>>> import numpy as np
>>> from numpy import linalg as LA
>>> np.set_printoptions(precision=3, suppress=True, linewidth=200, floatmode="fixed")
>>> B = np.array([[1, 1], [1, -1]])
>>> rng = np.random.default_rng(365390)
>>> J = np.kron(B, np.kron(B, B))[rng.permutation(8)][:3]
>>> J
array([[ 1, -1, -1,  1, -1,  1,  1, -1],
       [ 1, -1,  1, -1,  1, -1,  1, -1],
       [ 1,  1, -1, -1,  1,  1, -1, -1]])
>>> x = np.array([3, 2, 5, 0, 1, 3, 2, 4])
>>> (J @ x).argmax()
np.int64(1)
>>> (J * x).sum(axis=1)
array([-4,  2, -2])
>>> J @ np.ones(8)
array([0.000, 0.000, 0.000])
>>> J @ (2 * x)
array([-8,  4, -4])
>>> LA.norm(J @ x) <= LA.norm(J, 2) * LA.norm(x) + 1e-9
np.True_
>>> r0, g = J[1], J[2]
>>> r0 @ g
np.int64(0)
>>> p = (r0 @ g) / (r0 @ r0) * r0
>>> (g - p) @ r0
np.float64(0.0)
>>> LA.matrix_rank(np.outer(r0, g))
np.int64(1)
>>> g - p
array([ 1.000,  1.000, -1.000, -1.000,  1.000,  1.000, -1.000, -1.000])
>>> B = J[0, 0] * J[1:] - np.outer(J[1:, 0], J[0])
>>> B
array([[ 0,  0,  2, -2,  2, -2,  0,  0],
       [ 0,  2,  0, -2,  2,  0, -2,  0]])
>>> J[:, 0] / J[0, 0]
array([1.000, 1.000, 1.000])
>>> B = np.array([[4, -5], [3, -8], [-3, 4], [6, -3], [-2, 6], [7, 1], [4, -6], [3, 8]])
>>> LA.matrix_rank(np.vstack([J, B.T]))
np.int64(5)
>>> J @ B
array([[ 20, -23],
       [-16,   1],
       [  2,  -9]])
>>> np.einsum("ik,kj->ij", J, B)
array([[ 20, -23],
       [-16,   1],
       [  2,  -9]])
>>> M = np.load("test1.npy")
>>> M
array([[ 0.910, -1.537, -3.385, -2.828, -1.860,  2.362,  3.841],
       [ 3.426, -0.133, -1.347, -1.066,  3.850,  4.332,  0.063],
       [ 2.264,  3.694,  3.076,  1.298,  7.745,  4.161, -1.734],
       [-0.473,  0.367, -0.705, -2.683, -4.089,  0.599,  5.819],
       [-0.134,  4.106,  3.096, -0.877,  0.123, -0.264,  4.169]])
>>> np.round(LA.norm(M), 3)
np.float64(17.568)
>>> np.unravel_index(np.abs(M).argmax(), M.shape)
(np.int64(2), np.int64(4))
>>> LA.matrix_rank(M)
np.int64(5)
>>> np.abs(M).max()
np.float64(7.745)
>>> LA.svd(M, compute_uv=False)
array([12.977,  9.099,  7.506,  0.893,  0.562])
>>> np.count_nonzero(M)
np.int64(35)
>>> M.sum(axis=0)
array([ 5.993,  6.497,  0.735, -6.156,  5.769, 11.190, 12.158])
